In [1]: import numpy as np

In [2]: import numpy.linalg as la

In [3]: np.set_printoptions(precision=2, suppress=True, linewidth=160)

In [4]: A = np.loadtxt("mat.csv", delimiter=",")

In [5]: print(A)
[[-1.32 -3.96 -9.77 -0.96 -4.23  2.02  0.31 -1.9   4.08 -5.08  2.03]
 [-1.94 -0.49 -9.49  2.55 -2.75  5.4   2.64 -3.67  2.44  0.76  0.23]
 [ 1.62  2.73 -6.12 -5.24  0.85 -3.86 -3.62  1.08  1.17 -7.08  5.51]
 [-1.01 -9.62 -1.14  2.84  1.84  1.89 -5.19 -0.91 -1.34  4.16 -3.17]
 [-0.03 13.96 12.71  2.64 -0.13  0.99 10.74  1.91 -1.53  6.42 -3.04]
 [ 0.28  8.01  4.78 -0.7  -5.75  0.27 10.37  1.77  4.73 -4.45  0.12]
 [-0.92 -2.9  10.27  2.76  0.73  0.42  0.78  1.   -1.84  4.85 -4.52]
 [ 0.55 -9.1  -0.58 -0.41  0.56 -1.72 -5.54 -0.07 -0.52 -2.9  -0.03]
 [-0.53  1.94 -4.6   0.84  1.8   1.43 -1.88 -0.33 -0.88  2.6   0.66]
 [ 1.9   2.55  2.5  -3.33 -2.16 -3.59  2.36  2.04  2.47 -6.25  2.04]]

In [6]: print(round(float(la.norm(A, "nuc")), 2))
87.23

In [7]: print(la.norm(A, axis=0))
[ 3.78 21.83 23.28  8.37  8.45  8.42 17.62  5.58  7.81 15.25  8.88]

In [8]: print(round(la.norm(A[9] - A[1]), 2))
19.2

In [9]: T = np.stack([A, 5 * A, A[::-1]])

In [10]: print(T.shape)
(3, 10, 11)

In [11]: print((T @ A.T).shape)
(3, 10, 10)

In [12]: x = np.array([5, 5, -2, 0, -3, -1, -1, 3, 1, 5, -5])

In [13]: print((A * x).sum(axis=1))
[-33.67   1.12 -19.62 -20.51  84.39  25.69   4.98 -51.09  19.13  -7.9 ]

In [14]: print(A @ np.eye(11)[6])
[ 0.31  2.64 -3.62 -5.19 10.74 10.37  0.78 -5.54 -1.88  2.36]

In [15]: w1 = np.array([[3, 0, 2, 0, 2],
    ...:     [-3, 0, 0, -2, 1],
    ...:     [3, 1, -1, 1, -3],
    ...:     [2, 0, 0, -1, 1],
    ...:     [-1, -3, 0, 3, 3],
    ...:     [-1, -1, -3, -2, 2],
    ...:     [-3, -2, 2, 0, 2],
    ...:     [2, 3, 1, -2, 1],
    ...:     [0, 3, 1, -2, -2],
    ...:     [2, -1, 0, -3, 0],
    ...:     [1, 3, 0, 3, -1]])

In [16]: coef = np.array([0, 2, 2, 2, 0])

In [17]: H = np.maximum(A @ w1 + coef, 0)

In [18]: print((H > 0).mean(axis=0))
[0.3 0.5 0.5 0.5 0.4]

In [19]: Z = np.array([[2, 3], [3, 2], [1, 0], [2, 2], [2, 0]])

In [20]: print((H @ Z).round(6).argmax(axis=1))
[0 0 0 1 0 0 1 1 0 0]

In [21]: arr = np.load("w.npy")

In [22]: print(arr)
[[1.   0.5  0.25 0.12 0.06 0.03 0.02 0.01 0.   0.   0.   0.  ]
 [0.5  1.   0.5  0.25 0.12 0.06 0.03 0.02 0.01 0.   0.   0.  ]
 [0.25 0.5  1.   0.5  0.25 0.12 0.06 0.03 0.02 0.01 0.   0.  ]
 [0.12 0.25 0.5  1.   0.5  0.25 0.12 0.06 0.03 0.02 0.01 0.  ]
 [0.06 0.12 0.25 0.5  1.   0.5  0.25 0.12 0.06 0.03 0.02 0.01]
 [0.03 0.06 0.12 0.25 0.5  1.   0.5  0.25 0.12 0.06 0.03 0.02]
 [0.02 0.03 0.06 0.12 0.25 0.5  1.   0.5  0.25 0.12 0.06 0.03]
 [0.01 0.02 0.03 0.06 0.12 0.25 0.5  1.   0.5  0.25 0.12 0.06]
 [0.   0.01 0.02 0.03 0.06 0.12 0.25 0.5  1.   0.5  0.25 0.12]
 [0.   0.   0.01 0.02 0.03 0.06 0.12 0.25 0.5  1.   0.5  0.25]
 [0.   0.   0.   0.01 0.02 0.03 0.06 0.12 0.25 0.5  1.   0.5 ]
 [0.   0.   0.   0.   0.01 0.02 0.03 0.06 0.12 0.25 0.5  1.  ]]

In [23]: evals, V = la.eigh(arr)

In [24]: x = np.array([2, -1, 0, -4, 0, 1, -1, 2, -5, -2, 3, -5])

In [25]: print(np.round(V * np.sqrt(evals) @ V.T, 2) + 0)
[[0.96 0.25 0.09 0.04 0.02 0.01 0.01 0.   0.   0.   0.   0.  ]
 [0.25 0.93 0.24 0.09 0.04 0.02 0.01 0.01 0.   0.   0.   0.  ]
 [0.09 0.24 0.93 0.24 0.09 0.04 0.02 0.01 0.01 0.   0.   0.  ]
 [0.04 0.09 0.24 0.93 0.24 0.09 0.04 0.02 0.01 0.01 0.   0.  ]
 [0.02 0.04 0.09 0.24 0.93 0.24 0.09 0.04 0.02 0.01 0.01 0.  ]
 [0.01 0.02 0.04 0.09 0.24 0.93 0.24 0.09 0.04 0.02 0.01 0.01]
 [0.01 0.01 0.02 0.04 0.09 0.24 0.93 0.24 0.09 0.04 0.02 0.01]
 [0.   0.01 0.01 0.02 0.04 0.09 0.24 0.93 0.24 0.09 0.04 0.02]
 [0.   0.   0.01 0.01 0.02 0.04 0.09 0.24 0.93 0.24 0.09 0.04]
 [0.   0.   0.   0.01 0.01 0.02 0.04 0.09 0.24 0.93 0.24 0.09]
 [0.   0.   0.   0.   0.01 0.01 0.02 0.04 0.09 0.24 0.93 0.25]
 [0.   0.   0.   0.   0.   0.01 0.01 0.02 0.04 0.09 0.25 0.96]]

In [26]: print(np.round(V * np.maximum(evals, 0) @ V.T, 2) + 0)
[[1.   0.5  0.25 0.12 0.06 0.03 0.02 0.01 0.   0.   0.   0.  ]
 [0.5  1.   0.5  0.25 0.12 0.06 0.03 0.02 0.01 0.   0.   0.  ]
 [0.25 0.5  1.   0.5  0.25 0.12 0.06 0.03 0.02 0.01 0.   0.  ]
 [0.12 0.25 0.5  1.   0.5  0.25 0.12 0.06 0.03 0.02 0.01 0.  ]
 [0.06 0.12 0.25 0.5  1.   0.5  0.25 0.12 0.06 0.03 0.02 0.01]
 [0.03 0.06 0.12 0.25 0.5  1.   0.5  0.25 0.12 0.06 0.03 0.02]
 [0.02 0.03 0.06 0.12 0.25 0.5  1.   0.5  0.25 0.12 0.06 0.03]
 [0.01 0.02 0.03 0.06 0.12 0.25 0.5  1.   0.5  0.25 0.12 0.06]
 [0.   0.01 0.02 0.03 0.06 0.12 0.25 0.5  1.   0.5  0.25 0.12]
 [0.   0.   0.01 0.02 0.03 0.06 0.12 0.25 0.5  1.   0.5  0.25]
 [0.   0.   0.   0.01 0.02 0.03 0.06 0.12 0.25 0.5  1.   0.5 ]
 [0.   0.   0.   0.   0.01 0.02 0.03 0.06 0.12 0.25 0.5  1.  ]]

In [27]: print(np.round(V * np.abs(evals) @ V.T, 2) + 0)
[[1.   0.5  0.25 0.12 0.06 0.03 0.02 0.01 0.   0.   0.   0.  ]
 [0.5  1.   0.5  0.25 0.12 0.06 0.03 0.02 0.01 0.   0.   0.  ]
 [0.25 0.5  1.   0.5  0.25 0.12 0.06 0.03 0.02 0.01 0.   0.  ]
 [0.12 0.25 0.5  1.   0.5  0.25 0.12 0.06 0.03 0.02 0.01 0.  ]
 [0.06 0.12 0.25 0.5  1.   0.5  0.25 0.12 0.06 0.03 0.02 0.01]
 [0.03 0.06 0.12 0.25 0.5  1.   0.5  0.25 0.12 0.06 0.03 0.02]
 [0.02 0.03 0.06 0.12 0.25 0.5  1.   0.5  0.25 0.12 0.06 0.03]
 [0.01 0.02 0.03 0.06 0.12 0.25 0.5  1.   0.5  0.25 0.12 0.06]
 [0.   0.01 0.02 0.03 0.06 0.12 0.25 0.5  1.   0.5  0.25 0.12]
 [0.   0.   0.01 0.02 0.03 0.06 0.12 0.25 0.5  1.   0.5  0.25]
 [0.   0.   0.   0.01 0.02 0.03 0.06 0.12 0.25 0.5  1.   0.5 ]
 [0.   0.   0.   0.   0.01 0.02 0.03 0.06 0.12 0.25 0.5  1.  ]]
